In [1]: import numpy as np

In [2]: np.set_printoptions(precision=2, suppress=True, linewidth=120)

In [3]: m1 = np.arange(28).reshape(7, 4) + -2

In [4]: m1
Out[4]: 
array([[-2, -1,  0,  1],
       [ 2,  3,  4,  5],
       [ 6,  7,  8,  9],
       [10, 11, 12, 13],
       [14, 15, 16, 17],
       [18, 19, 20, 21],
       [22, 23, 24, 25]])

In [5]: np.abs(np.diag(np.linalg.qr(m1)[1])) > 1e-9
Out[5]: array([ True,  True, False, False])

In [6]: print(np.unique(m1.round(6), axis=0).shape)
(7, 4)

In [7]: np.round(np.trace(np.linalg.pinv(m1) @ m1), 2)
Out[7]: np.float64(2.0)

In [8]: np.round(m1 @ np.linalg.pinv(m1) @ m1, 2) + 0
Out[8]: 
array([[-2., -1.,  0.,  1.],
       [ 2.,  3.,  4.,  5.],
       [ 6.,  7.,  8.,  9.],
       [10., 11., 12., 13.],
       [14., 15., 16., 17.],
       [18., 19., 20., 21.],
       [22., 23., 24., 25.]])

In [9]: F = np.load("block16.npy")

In [10]: F
Out[10]: 
array([[ 1.52,  0.52,  4.52,  2.52],
       [ 0.37, -0.63,  3.37,  1.37],
       [ 2.23,  1.23,  5.23,  3.23],
       [ 0.9 , -0.1 ,  3.9 ,  1.9 ],
       [ 1.92,  0.92,  4.92,  2.92],
       [ 2.22,  1.22,  5.22,  3.22],
       [ 2.62,  1.62,  5.62,  3.62],
       [ 1.97,  0.97,  4.97,  2.97],
       [ 3.19,  2.19,  6.19,  4.19],
       [ 0.16, -0.84,  3.16,  1.16],
       [ 1.35,  0.35,  4.35,  2.35],
       [ 2.35,  1.35,  5.35,  3.35],
       [ 1.04,  0.04,  4.04,  2.04]])

In [11]: rk = np.linalg.matrix_rank(F)

In [12]: rk
Out[12]: np.int64(2)

In [13]: N = np.linalg.svd(F)[2][rk:].T

In [14]: print([int(np.linalg.matrix_rank(F[:i])) for i in range(1, len(F) + 1)])
[1, 2, 2, 2, 2, 2, 2, 2, 2, 2, 2, 2, 2]

In [15]: N @ N.T
Out[15]: 
array([[ 0.69, -0.4 , -0.06, -0.23],
       [-0.4 ,  0.4 ,  0.2 , -0.2 ],
       [-0.06,  0.2 ,  0.17, -0.31],
       [-0.23, -0.2 , -0.31,  0.74]])

In [16]: np.linalg.matrix_rank(F.T @ F), np.linalg.matrix_rank(F @ F.T)
Out[16]: (np.int64(2), np.int64(2))

In [17]: np.allclose(F @ N, 0)
Out[17]: True

In [18]: round(float(np.linalg.norm(F, 2) / np.linalg.norm(F)), 2)
Out[18]: 0.99

In [19]: print(np.argsort(-np.linalg.norm(F, axis=0).round(6), kind="stable")[:3])
[2 3 0]

In [20]: arr = np.load("layer18.npy")

In [21]: arr
Out[21]: 
array([[159,  41, -27],
       [ 41, 224, -35],
       [-27, -35, 177]])

In [22]: Z = F[[11, 7]].astype(float)

In [23]: for _ in range(4):
    ...:     labels = np.linalg.norm(F[:, None] - Z, axis=-1).argmin(axis=1)
    ...:     Z = np.array([F[labels == j].mean(axis=0) for j in range(2)])
    ...: 

In [24]: print(labels)
[1 1 0 1 0 0 0 0 0 1 1 0 1]

In [25]: Z[1] - Z[0]
Out[25]: array([-1.47, -1.47, -1.47, -1.47])

In [26]: Lm = np.linalg.cholesky(arr)

In [27]: np.linalg.eigvalsh(arr).min() > 0
Out[27]: np.True_

In [28]: print(np.diag(Lm) ** 2)
[159.   213.43 168.73]

In [29]: Lm
Out[29]: 
array([[12.61,  0.  ,  0.  ],
       [ 3.25, 14.61,  0.  ],
       [-2.14, -1.92, 12.99]])

In [30]: Lm @ Lm.T
Out[30]: 
array([[159.,  41., -27.],
       [ 41., 224., -35.],
       [-27., -35., 177.]])

In [31]: data = np.array([[-0.1, 1.3, -1.6, -0.8, -0.1, -0.8, -1.2],
    ...:     [-1.2, -0.8, 3.7, 2.2, 1.6, 0.8, -0.2],
    ...:     [-0.9, 0.8, -0.8, -0.4, 0.8, 2.0, 2.0],
    ...:     [-0.1, 1.3, 0.9, -0.3, 1.7, 2.3, 0.2],
    ...:     [-1.1, 0.8, -1.5, 0.4, -1.1, 1.2, 0.7],
    ...:     [-0.4, -0.6, 0.1, -0.7, 0.3, 1.0, 1.4]])

In [32]: data
Out[32]: 
array([[-0.1,  1.3, -1.6, -0.8, -0.1, -0.8, -1.2],
       [-1.2, -0.8,  3.7,  2.2,  1.6,  0.8, -0.2],
       [-0.9,  0.8, -0.8, -0.4,  0.8,  2. ,  2. ],
       [-0.1,  1.3,  0.9, -0.3,  1.7,  2.3,  0.2],
       [-1.1,  0.8, -1.5,  0.4, -1.1,  1.2,  0.7],
       [-0.4, -0.6,  0.1, -0.7,  0.3,  1. ,  1.4]])

In [33]: def softmax(z):
    ...:     e = np.exp(z - z.max(axis=-1, keepdims=True))
    ...:     return e / e.sum(axis=-1, keepdims=True)
    ...: 

In [34]: np.round(softmax(10 * data[1]), 2) + 0
Out[34]: array([0., 0., 1., 0., 0., 0., 0.])

In [35]: softmax(data[1])
Out[35]: array([0.01, 0.01, 0.69, 0.16, 0.09, 0.04, 0.01])

In [36]: print(softmax(data[1] + 4))
[0.01 0.01 0.69 0.16 0.09 0.04 0.01]

In [37]: S = data @ data.T / np.sqrt(7)

In [38]: np.round(softmax(S + np.triu(np.full(S.shape, -np.inf), 1)), 2) + 0
Out[38]: 
array([[1.  , 0.  , 0.  , 0.  , 0.  , 0.  ],
       [0.  , 1.  , 0.  , 0.  , 0.  , 0.  ],
       [0.01, 0.01, 0.98, 0.  , 0.  , 0.  ],
       [0.01, 0.13, 0.16, 0.71, 0.  , 0.  ],
       [0.06, 0.01, 0.3 , 0.05, 0.59, 0.  ],
       [0.02, 0.08, 0.39, 0.15, 0.1 , 0.26]])

In [39]: out = data / np.sqrt((data ** 2).mean(axis=1, keepdims=True))

In [40]: np.linalg.norm(out, axis=1)
Out[40]: array([2.65, 2.65, 2.65, 2.65, 2.65, 2.65])

In [41]: mat = np.loadtxt("case18.csv", delimiter=",")

In [42]: print(mat)
[[0.67 0.   0.   0.33]
 [0.5  0.5  0.   0.  ]
 [0.   0.5  0.5  0.  ]
 [0.33 0.   0.33 0.33]]

In [43]: print(np.allclose(mat, mat.T))
False

In [44]: np.round(np.sort(np.abs(np.linalg.eigvals(mat))), 2) + 0
Out[44]: array([0. , 0.6, 0.6, 1. ])

In [45]: np.round(np.linalg.det(mat), 2)
Out[45]: np.float64(0.0)

In [46]: assert mat == mat.T
---------------------------------------------------------------------------
ValueError                                Traceback (most recent call last)
Cell In[46], line 1
----> 1 assert mat == mat.T

ValueError: The truth value of an array with more than one element is ambiguous. Use a.any() or a.all()

In [47]: print(np.round(np.abs(np.linalg.eigvals(mat)).max(), 2))
1.0

In [48]: (mat - mat.T) / 2
Out[48]: 
array([[ 0.  , -0.25,  0.  ,  0.  ],
       [ 0.25,  0.  , -0.25,  0.  ],
       [ 0.  ,  0.25,  0.  , -0.17],
       [ 0.  ,  0.  ,  0.17,  0.  ]])

In [49]: rk = np.linalg.matrix_rank(mat)

In [50]: rk
Out[50]: np.int64(3)

In [51]: N = np.linalg.svd(mat)[2][rk:].T

In [52]: N[:, 0] / N[np.abs(N[:, 0]).round(6).argmax(), 0]
Out[52]: array([-0.5,  0.5, -0.5,  1. ])

In [53]: print([int(np.linalg.matrix_rank(mat[:, :j + 1])) for j in range(4)])
[1, 2, 3, 3]

In [54]: [int(np.linalg.matrix_rank(mat[:i])) for i in range(1, len(mat) + 1)]
Out[54]: [1, 2, 3, 3]

In [55]: out = mat / np.sqrt((mat ** 2).mean(axis=1, keepdims=True))

In [56]: np.linalg.matrix_rank(out) == np.linalg.matrix_rank(mat)
Out[56]: np.True_

In [57]: print(np.linalg.norm(out, axis=1))
[2. 2. 2. 2.]

In [58]: out[0]
Out[58]: array([1.79, 0.  , 0.  , 0.89])

In [59]: np.linalg.matrix_rank(mat - mat.mean(axis=1, keepdims=True))
Out[59]: np.int64(3)

In [60]: print(mat - mat.mean(axis=1, keepdims=True))
[[ 0.42 -0.25 -0.25  0.08]
 [ 0.25  0.25 -0.25 -0.25]
 [-0.25  0.25  0.25 -0.25]
 [ 0.08 -0.25  0.08  0.08]]
